$ python3 -q
>>> import numpy as np
>>> import numpy.linalg as la
>>> np.set_printoptions(precision=2, suppress=True, linewidth=140, floatmode="fixed")
>>> tidy = lambda a: np.round(a, 2) + 0
>>> X = np.load("x.npy")
>>> X
array([[  7.28,  -8.41,   7.09,  -2.24,  -6.13,   7.83],
       [ -0.80,  -5.32,  -9.42,  12.84,  -4.30,   9.15],
       [-12.68,  -3.34,   8.86,   3.61,  -6.93,  -3.55]])
>>> W = np.array([[5, 3, 1, 5],
...     [1, 5, 1, 4],
...     [5, 3, 3, 1],
...     [0, 5, 5, 3],
...     [3, 5, 1, 1],
...     [2, 5, 4, 4]])
>>> coef = np.array([-1, 4, 3, 3])
>>> hid = np.maximum(X @ W + coef, 0)
>>> (hid > 0).astype(int)
array([[1, 1, 1, 1],
       [0, 1, 1, 1],
       [0, 0, 1, 0]])
>>> tidy((hid > 0).mean(axis=0))
array([0.33, 0.67, 1.00, 0.67])
>>> la.matrix_rank(hid)
np.int64(3)
>>> basis = np.array([[1, -2], [3, 2], [2, 0], [0, 1]])
>>> W @ basis
array([[16,  1],
       [18, 12],
       [20, -3],
       [25, 13],
       [20,  5],
       [25, 10]])
>>> rng = np.random.default_rng(5219)
>>> Y = X + rng.integers(-2, 3, (3, 2)) @ rng.integers(-2, 3, (2, 6))
>>> tidy(Y)
array([[ 10.28,  -6.41,   4.09,  -5.24,  -6.13,   6.83],
       [  2.20,  -3.32, -12.42,   9.84,  -4.30,   8.15],
       [-16.68,  -5.34,  12.86,   8.61,  -6.93,  -0.55]])
>>> tidy(Y - X)
array([[ 3.00,  2.00, -3.00, -3.00,  0.00, -1.00],
       [ 3.00,  2.00, -3.00, -3.00,  0.00, -1.00],
       [-4.00, -2.00,  4.00,  5.00,  0.00,  3.00]])
>>> tidy(la.svd(Y - X, compute_uv=False))
array([11.49,  1.37,  0.00])
>>> Y = X / np.sqrt((X ** 2).mean(axis=1, keepdims=True))
>>> la.matrix_rank(X - X.mean(axis=1, keepdims=True))
np.int64(3)
>>> la.matrix_rank(Y) == la.matrix_rank(X)
np.True_
>>> gram = X.T @ X
>>> tidy(np.diag(gram))
array([214.42, 110.19, 217.50, 182.92, 104.09, 157.63])
>>> tidy(np.trace(gram)), tidy((X ** 2).sum())
(np.float64(986.75), np.float64(986.75))
>>> (X @ X.T).shape
(3, 3)
>>> t3 = np.stack([X, 2 * X, X[::-1]])
>>> t3.shape
(3, 3, 6)
>>> tidy(la.norm(t3, axis=(1, 2)))
array([31.41, 62.83, 31.41])
>>> la.matrix_rank(t3)
array([3, 3, 3])
>>> (t3 @ X.T).shape
(3, 3, 3)
>>> tidy(np.einsum("bij,cij->bc", t3, t3))
array([[ 986.75, 1973.50,  395.15],
       [1973.50, 3947.01,  790.29],
       [ 395.15,  790.29,  986.75]])
>>> la.matrix_rank(t3.reshape(3, -1))
np.int64(2)
>>> E = np.load("sample13.npy")
>>> E
array([[1, 0, 0, 0, 0, 0, 0],
       [2, 1, 0, 0, 0, 0, 0],
       [0, 2, 1, 0, 0, 0, 0],
       [0, 1, 1, 1, 0, 0, 0],
       [3, 3, 3, 3, 1, 0, 0],
       [3, 1, 3, 3, 2, 1, 0],
       [2, 0, 0, 0, 0, 0, 1]])
>>> t3 = np.stack([E, -2 * E, E[::-1]])
>>> (t3 @ E.T).shape
(3, 7, 7)
>>> np.einsum("bij,cij->bc", t3, t3)
array([[  89, -178,   39],
       [-178,  356,  -78],
       [  39,  -78,   89]])
>>> la.matrix_rank(t3.reshape(3, -1))
np.int64(2)
>>> t3.shape
(3, 7, 7)
>>> Y = np.array([[6, -6], [9, -2], [7, -8], [-5, -5], [4, -6], [1, -2], [9, -7]])
>>> la.matrix_rank(np.vstack([E, Y.T]))
np.int64(7)
>>> np.vstack([E, Y.T]).shape
(9, 7)
>>> x = np.array([-3, 4, -2, 3, 3, -5, 2])
>>> rhs = E @ x
>>> coef, lr = np.zeros(7), 1 / la.norm(E, 2) ** 2
>>> for i in range(10):
...     coef -= lr * E.T @ (E @ coef - rhs)
...     if i % 2 == 0: print(i, round(la.norm(E @ coef - rhs), 2))
... 
0 10.38
2 8.5
4 7.03
6 5.88
8 4.99
>>> tidy(la.cond(E))
np.float64(58.26)
>>> Y = E[0, 0] * E[1:] - np.outer(E[1:, 0], E[0])
>>> Y
array([[0, 1, 0, 0, 0, 0, 0],
       [0, 2, 1, 0, 0, 0, 0],
       [0, 1, 1, 1, 0, 0, 0],
       [0, 3, 3, 3, 1, 0, 0],
       [0, 1, 3, 3, 2, 1, 0],
       [0, 0, 0, 0, 0, 0, 1]])
>>> np.flatnonzero(~Y.round(6).any(axis=1))
array([], dtype=int64)
>>> M = np.array([[0, -1, -2, 0, 0, 2, 1],
...     [1, -1, -2, -1, 2, -3, 1],
...     [-3, 2, 0, 1, 2, 3, 0],
...     [1, -2, -3, 2, 3, -2, -3]])
>>> M[:, 5] = 5 * M[:, 2]
>>> M
array([[  0,  -1,  -2,   0,   0, -10,   1],
       [  1,  -1,  -2,  -1,   2, -10,   1],
       [ -3,   2,   0,   1,   2,   0,   0],
       [  1,  -2,  -3,   2,   3, -15,  -3]])
>>> r0 = np.array([3, 2, -2])
>>> np.convolve(M[0], r0)
array([  0,  -3,  -8,  -2,   4, -30, -17,  22,  -2])
>>> np.polyval(r0, M[0])
array([ -2,  -1,   6,  -2,  -2, 278,   3])
>>> np.cross(M[0, :3], M[3, :3])
array([-1, -2,  1])
>>> x = np.array([0, 2, 2, 0, 0, 0, 0])
>>> (M @ x).argmax()
np.int64(2)
>>> M * x
array([[ 0, -2, -4,  0,  0,  0,  0],
       [ 0, -2, -4,  0,  0,  0,  0],
       [ 0,  4,  0,  0,  0,  0,  0],
       [ 0, -4, -6,  0,  0,  0,  0]])
>>> M @ np.ones(7)
array([-12.00, -10.00,   2.00, -17.00])
>>> np.einsum("ij,j->i", M, x)
array([ -6,  -6,   4, -10])
>>> np.sign((M @ x).round(6))
array([-1, -1,  1, -1])
>>> M @ (2 * x)
array([-12, -12,   8, -20])
>>> theta = np.radians(72)
>>> R = np.eye(7)
>>> R[5, 5] = R[0, 0] = np.cos(theta)
>>> R[5, 0], R[0, 5] = -np.sin(theta), np.sin(theta)
>>> tidy(R)
array([[ 0.31,  0.00,  0.00,  0.00,  0.00,  0.95,  0.00],
       [ 0.00,  1.00,  0.00,  0.00,  0.00,  0.00,  0.00],
       [ 0.00,  0.00,  1.00,  0.00,  0.00,  0.00,  0.00],
       [ 0.00,  0.00,  0.00,  1.00,  0.00,  0.00,  0.00],
       [ 0.00,  0.00,  0.00,  0.00,  1.00,  0.00,  0.00],
       [-0.95,  0.00,  0.00,  0.00,  0.00,  0.31,  0.00],
       [ 0.00,  0.00,  0.00,  0.00,  0.00,  0.00,  1.00]])
>>> Y = M @ R.T
>>> np.allclose(la.norm(M, axis=1), la.norm(Y, axis=1))
True
>>> np.allclose(M @ M.T, Y @ Y.T)
True
>>> tidy(la.det(R)), tidy(np.trace(R))
(np.float64(1.0), np.float64(5.62))
>>> tidy(np.abs(Y - M).max(axis=0))
array([14.96,  0.00,  0.00,  0.00,  0.00,  9.41,  0.00])
>>> tidy(la.norm(R, axis=0))
array([1.00, 1.00, 1.00, 1.00, 1.00, 1.00, 1.00])
>>> tidy(la.svd(R, compute_uv=False))
array([1.00, 1.00, 1.00, 1.00, 1.00, 1.00, 1.00])
>>> def softmax(z):
...     e = np.exp(z - z.max(axis=-1, keepdims=True))
...     return e / e.sum(axis=-1, keepdims=True)
... 
>>> tidy(softmax(M[1] + 2))
array([0.20, 0.03, 0.01, 0.03, 0.54, 0.00, 0.20])
>>> S = M @ M.T / np.sqrt(7)
>>> tidy(softmax(S + np.triu(np.full(S.shape, -np.inf), 1)))
array([[1.00, 0.00, 0.00, 0.00],
       [0.09, 0.91, 0.00, 0.00],
       [0.00, 0.00, 1.00, 0.00],
       [0.00, 0.00, 0.00, 1.00]])
>>> tidy(softmax(S)[1] @ M)
array([  1.00,  -2.00,  -3.00,   2.00,   3.00, -15.00,  -3.00])
>>> softmax(S).round(6).argmax(axis=1)
array([3, 3, 2, 3])
>>> K = np.load("block18.npy")
>>> K
array([[0, 1, 5],
       [6, 0, 1],
       [0, 2, 3],
       [6, 0, 1],
       [4, 0, 5],
       [0, 1, 5],
       [2, 0, 3],
       [0, 0, 7],
       [4, 0, 1],
       [0, 3, 1],
       [0, 1, 5],
       [2, 0, 7],
       [4, 0, 3],
       [2, 0, 3],
       [6, 0, 1],
       [4, 0, 5],
       [0, 0, 7],
       [2, 1, 1],
       [0, 1, 5],
       [6, 0, 3],
       [4, 0, 5],
       [6, 0, 5],
       [6, 0, 1]])
>>> # row 3 repeats row 1
>>> gram = np.cov(K, rowvar=False)
>>> np.argsort(-K.std(axis=0).round(6), kind="stable")
array([0, 2, 1])
>>> tidy(np.polyfit(K[:, 0], K[:, 2], 1))
array([-0.41,  4.75])
>>> gram.shape
(3, 3)
>>> np.median(K, axis=0)
array([2.00, 0.00, 3.00])
>>> Q, R = la.qr(K)
>>> tidy(Q.T @ Q)
array([[1.00, 0.00, 0.00],
       [0.00, 1.00, 0.00],
       [0.00, 0.00, 1.00]])
>>> tidy(Q @ R)
array([[0.00, 1.00, 5.00],
       [6.00, 0.00, 1.00],
       [0.00, 2.00, 3.00],
       [6.00, 0.00, 1.00],
       [4.00, 0.00, 5.00],
       [0.00, 1.00, 5.00],
       [2.00, 0.00, 3.00],
       [0.00, 0.00, 7.00],
       [4.00, 0.00, 1.00],
       [0.00, 3.00, 1.00],
       [0.00, 1.00, 5.00],
       [2.00, 0.00, 7.00],
       [4.00, 0.00, 3.00],
       [2.00, 0.00, 3.00],
       [6.00, 0.00, 1.00],
       [4.00, 0.00, 5.00],
       [0.00, 0.00, 7.00],
       [2.00, 1.00, 1.00],
       [0.00, 1.00, 5.00],
       [6.00, 0.00, 3.00],
       [4.00, 0.00, 5.00],
       [6.00, 0.00, 5.00],
       [6.00, 0.00, 1.00]])
>>> tidy(R)
array([[-17.66,  -0.11,  -9.96],
       [  0.00,   4.24,   6.81],
       [  0.00,   0.00,  15.92]])
>>> labels = K[:, 2] > np.median(K[:, 2])
>>> r0 = K[labels].mean(axis=0) - K[~labels].mean(axis=0)
>>> labels.astype(int)
array([1, 0, 0, 0, 1, 1, 0, 1, 0, 0, 1, 1, 0, 0, 0, 1, 1, 0, 1, 0, 1, 1, 0])
>>> tidy((((K - K.mean(axis=0)) @ r0 > 0) == labels).mean())
np.float64(0.91)
>>> ((K - K.mean(axis=0)) @ r0 > 0).astype(int)
array([1, 0, 1, 0, 1, 1, 0, 1, 0, 0, 1, 1, 0, 0, 0, 1, 1, 0, 1, 0, 1, 0, 0])
>>> arr = np.load("data.npy")
>>> arr
array([[-2,  0],
       [ 0,  8]])
>>> Y = np.array([[2, 0, 1], [1, 1, 0]])
>>> basis = np.kron(Y, arr)
>>> basis.shape
(4, 6)
>>> la.matrix_rank(basis)
np.int64(4)
>>> x = np.array([2, 1])
>>> rhs = arr @ x
>>> rhs
array([-4,  8])
>>> tidy(la.solve(arr, arr[:, 0]))
array([1.00, 0.00])
>>> tidy(la.solve(arr, rhs + arr[:, 1]))
array([2.00, 2.00])
>>> [round(float(la.det(arr[:i, :i])), 2) + 0 for i in range(1, 3)]
[-2.0, -16.0]
>>> tidy(la.eigvalsh(arr).min())
np.float64(-2.0)
>>> w, vecs = la.eigh(arr)
>>> x = np.array([5, 4])
>>> tidy(x @ arr @ x / (x @ x)), w[0], w[-1]
(np.float64(1.9), np.float64(-2.0), np.float64(8.0))
